$ python3 -q
>>> import numpy as np
>>> from numpy import linalg as LA
>>> np.set_printoptions(suppress=True, linewidth=100)
>>> J = np.array([[0, 1], [1, 0]])
>>> evals, V = LA.eigh(J)
>>> x0 = np.array([-4, -2])
>>> np.round(V * np.maximum(evals, 0) @ V.T, 3)
array([[0.5, 0.5],
       [0.5, 0.5]])
>>> print(np.round(V * np.abs(evals) @ V.T, 3) + 0)
[[1. 0.]
 [0. 1.]]
>>> x0 @ J @ x0
np.int64(16)
>>> print((np.sign(V[:, -1].round(6)) == np.sign(V[0, -1].round(6))).astype(int))
[1 1]
>>> x0 @ J @ x0 / (x0 @ x0), evals[0], evals[-1]
(np.float64(0.8), np.float64(-1.0), np.float64(1.0))
>>> evals, V = LA.eig(J)
>>> np.round(np.sort(LA.eigvals(LA.inv(J))), 3)
array([-1.,  1.])
>>> J @ V[:, 0] - evals[0] * V[:, 0]
array([0., 0.])
>>> np.round(np.sort(LA.eigvals(J @ J)), 3)
array([1., 1.])
>>> J @ np.ones(2)
array([1., 1.])
>>> J.sum(axis=1)
array([1, 1])
>>> print(LA.matrix_power(J, 2))
[[1 0]
 [0 1]]
>>> print(LA.matrix_power(J, 100))
[[1 0]
 [0 1]]
>>> pr = np.eye(2)[1]
>>> for _ in range(4):
...     pr = pr @ J
...     print(pr.round(3))
... 
[1. 0.]
[0. 1.]
[1. 0.]
[0. 1.]
>>> np.poly(J)
array([ 1.,  0., -1.])
>>> np.einsum("ii->", J)
np.int64(0)
>>> np.kron(np.eye(2, dtype=int), J)
array([[0, 1, 0, 0],
       [1, 0, 0, 0],
       [0, 0, 0, 1],
       [0, 0, 1, 0]])
>>> np.round(LA.det(2 * J), 3), np.round(LA.det(J), 3)
(np.float64(-4.0), np.float64(-1.0))
>>> A2 = np.array([[-2, 1, -1], [1, -1, 0]])
>>> cent = np.kron(A2, J)
>>> round(float(LA.norm(cent, 2)), 3), round(LA.norm(A2, 2) * LA.norm(J, 2), 3)
(2.758, np.float64(2.758))
>>> cent.shape
(4, 6)
>>> cent
array([[ 0, -2,  0,  1,  0, -1],
       [-2,  0,  1,  0, -1,  0],
       [ 0,  1,  0, -1,  0,  0],
       [ 1,  0, -1,  0,  0,  0]])
>>> LA.matrix_rank(cent)
np.int64(4)
>>> mat = np.load("m.npy")
>>> mat
array([[-1,  1,  6, -9],
       [-4, -4, -2, -3],
       [-1, -1, -9,  8],
       [-8, -9,  9, -5]])
>>> rng = np.random.default_rng(359)
>>> lab = rng.permutation(4)
>>> lab
array([3, 0, 2, 1])
>>> A2 = mat[lab][:, lab]
>>> np.trace(A2)
np.int64(-19)
>>> round(LA.det(A2), 3), round(LA.det(mat[lab]), 3)
(np.float64(-925.0), np.float64(-925.0))
>>> np.kron(np.eye(2, dtype=int), mat)
array([[-1,  1,  6, -9,  0,  0,  0,  0],
       [-4, -4, -2, -3,  0,  0,  0,  0],
       [-1, -1, -9,  8,  0,  0,  0,  0],
       [-8, -9,  9, -5,  0,  0,  0,  0],
       [ 0,  0,  0,  0, -1,  1,  6, -9],
       [ 0,  0,  0,  0, -4, -4, -2, -3],
       [ 0,  0,  0,  0, -1, -1, -9,  8],
       [ 0,  0,  0,  0, -8, -9,  9, -5]])
>>> np.round(np.poly(mat), 3)
array([   1.,   19.,  -44., -781., -925.])
>>> np.einsum("ij,ji->", mat, mat)
np.int64(449)
>>> round(LA.eigvals(mat).sum().real, 3)
np.float64(-19.0)
>>> P = np.triu(np.array([[-1, 0, -5, -2], [3, -2, 3, 2], [-4, 0, -5, 5], [-4, 3, 1, -2]]), 1) + np.eye(4)
>>> A2 = P @ mat @ LA.inv(P)
>>> np.round(np.poly(A2), 3)
array([   1.,   19.,  -44., -781., -925.])
>>> LA.matrix_rank(A2)
np.int64(4)
>>> A2 = mat[0, 0] * mat[1:] - np.outer(mat[1:, 0], mat[0])
>>> A2
array([[  0,   8,  26, -33],
       [  0,   2,  15, -17],
       [  0,  17,  39, -67]])
>>> mat[:, 0] / mat[0, 0]
array([1., 4., 1., 8.])
>>> LA.matrix_rank(A2), LA.matrix_rank(mat)
(np.int64(3), np.int64(4))
>>> m1 = np.array([[3, -6], [-6, 3]])
>>> # symmetric
>>> evals, V = LA.eigh(m1)
>>> np.round(LA.eigvalsh(m1 @ m1), 3)
array([ 9., 81.])
>>> evals
array([-3.,  9.])
>>> np.round(LA.svd(m1, compute_uv=False), 3)
array([9., 3.])
>>> np.unique(evals.round(6) + 0, return_counts=True)[1]
array([1, 1])
>>> print(np.round(V @ np.diag(evals) @ V.T, 3))
[[ 3. -6.]
 [-6.  3.]]
>>> (evals > 1e-8).sum(), (evals < -1e-8).sum()
(np.int64(1), np.int64(1))
>>> np.round(LA.eigvalsh(m1 + 4 * np.eye(2)), 3)
array([ 1., 13.])
>>> F = np.load("arr.npy")
>>> print(F)
[[-3.  1.  0.  0.]
 [ 0. -3.  1.  0.]
 [ 0.  0. -3.  1.]
 [ 0.  0.  0. -3.]]
>>> np.all(LA.eigvalsh(J) > 0)
np.False_
>>> [round(float(LA.det(J[:i, :i])), 2) + 0 for i in range(1, 3)]
[0.0, -1.0]
>>> round(float(LA.eigvalsh(J).min()), 3)
-1.0
>>> A2 = m1[0, 0] * m1[1:] - np.outer(m1[1:, 0], m1[0])
>>> A2
array([[  0, -27]])
>>> LA.matrix_rank(A2), LA.matrix_rank(m1)
(np.int64(1), np.int64(2))
>>> A2 = np.array([[-7, -4], [5, -1], [-6, 1]])
>>> E = np.tile(A2, (2, 3))
>>> E
array([[-7, -4, -7, -4, -7, -4],
       [ 5, -1,  5, -1,  5, -1],
       [-6,  1, -6,  1, -6,  1],
       [-7, -4, -7, -4, -7, -4],
       [ 5, -1,  5, -1,  5, -1],
       [-6,  1, -6,  1, -6,  1]])
>>> r0 = np.array([-4, 3, -2])
>>> np.cross(E[1, :3], E[4, :3])
array([0, 0, 0])
>>> np.array([np.convolve(row, r0, "same") for row in E])
array([[ -5,  30,   3,  30,   3,   2],
       [ 19, -33,  21, -33,  21, -13],
       [-22,  39, -24,  39, -24,  15],
       [ -5,  30,   3,  30,   3,   2],
       [ 19, -33,  21, -33,  21, -13],
       [-22,  39, -24,  39, -24,  15]])
>>> data = np.load("out11.npy")
>>> data.round(3)
array([[-10.578,  -3.9  , -13.786,   9.102],
       [ -2.097,  13.043,   2.384, -14.826],
       [  1.341,  11.891,   5.969, -14.872],
       [ -7.817,  -7.314, -11.829,  12.061],
       [  3.671, -13.293,  -0.64 ,  14.471],
       [  7.817, -12.959,   4.32 ,  12.341],
       [-13.17 ,   7.453, -12.604,  -3.484],
       [ 11.661, -10.465,   9.729,   7.737],
       [ -0.838, -12.11 ,  -5.463,  14.926],
       [  9.543,   5.346,  13.113, -10.412],
       [ 12.531,  -9.131,  11.238,   5.77 ]])
>>> d = LA.norm(data[:, None] - data[None], axis=-1)
>>> d[4].round(6).argsort(kind="stable")[:4]
array([4, 8, 5, 7])
>>> np.round(LA.norm(data, axis=1), 3)
array([20., 20., 20., 20., 20., 20., 20., 20., 20., 20., 20.])
>>> np.round(LA.norm(data - data.mean(axis=0), axis=1), 3)
array([19.262, 24.184, 23.863, 18.081, 15.755, 15.861, 22.719, 16.807, 16.257, 22.006, 17.299])
>>> print(LA.matrix_rank(d ** 2))
3
>>> (d + 1e9 * np.eye(11)).round(6).argmin(axis=1)
array([ 3,  2,  1,  0,  8,  4,  0, 10,  4,  2,  7])
>>> np.unravel_index(d.round(6).argmax(), d.shape)
(np.int64(2), np.int64(8))
>>> d[4].round(3)
array([22.202, 39.929, 39.298, 17.283,  0.   ,  6.814, 34.344, 14.99 ,  6.723, 34.499, 17.681])
>>> lab = data[:, 2] > np.median(data[:, 2])
>>> r0 = data[lab].mean(axis=0) - data[~lab].mean(axis=0)
>>> ((data - data.mean(axis=0)) @ r0 > 0).astype(int)
array([0, 1, 1, 0, 0, 1, 0, 1, 0, 1, 1])
>>> r0.round(3)
array([13.717, -0.377, 15.863, -5.262])
>>> round((((data - data.mean(axis=0)) @ r0 > 0) == lab).mean(), 3)
np.float64(0.909)
>>> np.argsort(-np.abs(r0).round(6), kind="stable")
array([2, 0, 3, 1])
>>> rk = LA.matrix_rank(data)
>>> print(rk)
2
>>> ns = LA.svd(data)[2][rk:].T
>>> np.round(data @ ns, 3) + 0
array([[0., 0.],
       [0., 0.],
       [0., 0.],
       [0., 0.],
       [0., 0.],
       [0., 0.],
       [0., 0.],
       [0., 0.],
       [0., 0.],
       [0., 0.],
       [0., 0.]])
>>> [int(LA.matrix_rank(data[:i])) for i in range(1, len(data) + 1)]
[1, 2, 2, 2, 2, 2, 2, 2, 2, 2, 2]
>>> np.allclose(data @ ns, 0)
True
>>> W0 = np.load("layer17.npy")
>>> W0
array([[ 2,  3,  4,  5,  6],
       [ 7,  8,  9, 10, 11]])
>>> np.unique(E.round(6), axis=0).shape
(3, 6)
>>> np.round(np.trace(LA.pinv(E) @ E), 3)
np.float64(2.0)
>>> np.round(E @ LA.pinv(E) @ E, 3)
array([[-7., -4., -7., -4., -7., -4.],
       [ 5., -1.,  5., -1.,  5., -1.],
       [-6.,  1., -6.,  1., -6.,  1.],
       [-7., -4., -7., -4., -7., -4.],
       [ 5., -1.,  5., -1.,  5., -1.],
       [-6.,  1., -6.,  1., -6.,  1.]])
>>> Uu, sig, Vh = LA.svd(W0)
>>> print(sig.round(3))
[22.417  1.577]
>>> A2 = Uu[:, :1] @ np.diag(sig[:1]) @ Vh[:1]
>>> np.round(LA.norm(W0 - A2, 2), 3), round(sig[1], 3)
(np.float64(1.577), np.float64(1.577))
>>> print(LA.matrix_rank(W0, rtol=0.05))
2
>>> X = np.eye(4, dtype=int)[rng.permutation(4)] * np.array([6, 7, -8, 4])
>>> X
array([[ 0,  7,  0,  0],
       [ 0,  0, -8,  0],
       [ 0,  0,  0,  4],
       [ 6,  0,  0,  0]])
>>> x0 = np.array([3, 0, 0, 1])
>>> target = X @ x0
>>> b, lr = np.zeros(4), 1 / LA.norm(X, 2) ** 2
>>> for i in range(12):
...     b -= lr * X.T @ (X @ b - target)
...     if i % 2 == 0: print(i, round(LA.norm(X @ b - target), 3))
... 
0 8.427
2 2.263
4 0.992
6 0.537
8 0.301
10 0.169
>>> b.round(3)
array([3.   , 0.   , 0.   , 0.968])
>>> print(np.round(LA.norm(X, axis=0), 3))
[6. 7. 8. 4.]
>>> print(X.T @ X)
[[36  0  0  0]
 [ 0 49  0  0]
 [ 0  0 64  0]
 [ 0  0  0 16]]
>>> lab = rng.permutation(4)
>>> print(lab)
[0 3 1 2]
>>> A2 = X[lab][:, lab]
>>> A2
array([[ 0,  0,  7,  0],
       [ 6,  0,  0,  0],
       [ 0,  0,  0, -8],
       [ 0,  4,  0,  0]])
>>> np.allclose(A2, X)
False
>>> Q, R = LA.qr(X)
>>> print(np.allclose(R.T @ R, X.T @ X))
True
>>> print(Q.shape, R.shape)
(4, 4) (4, 4)
>>> Q.T @ Q
array([[1., 0., 0., 0.],
       [0., 1., 0., 0.],
       [0., 0., 1., 0.],
       [0., 0., 0., 1.]])
>>> R
array([[-6.,  0.,  0.,  0.],
       [ 0., -7.,  0.,  0.],
       [ 0.,  0., -8.,  0.],
       [ 0.,  0.,  0.,  4.]])
>>> abs(R[0, 0]), np.round(LA.norm(X[:, 0]), 3)
(np.float64(6.0), np.float64(6.0))
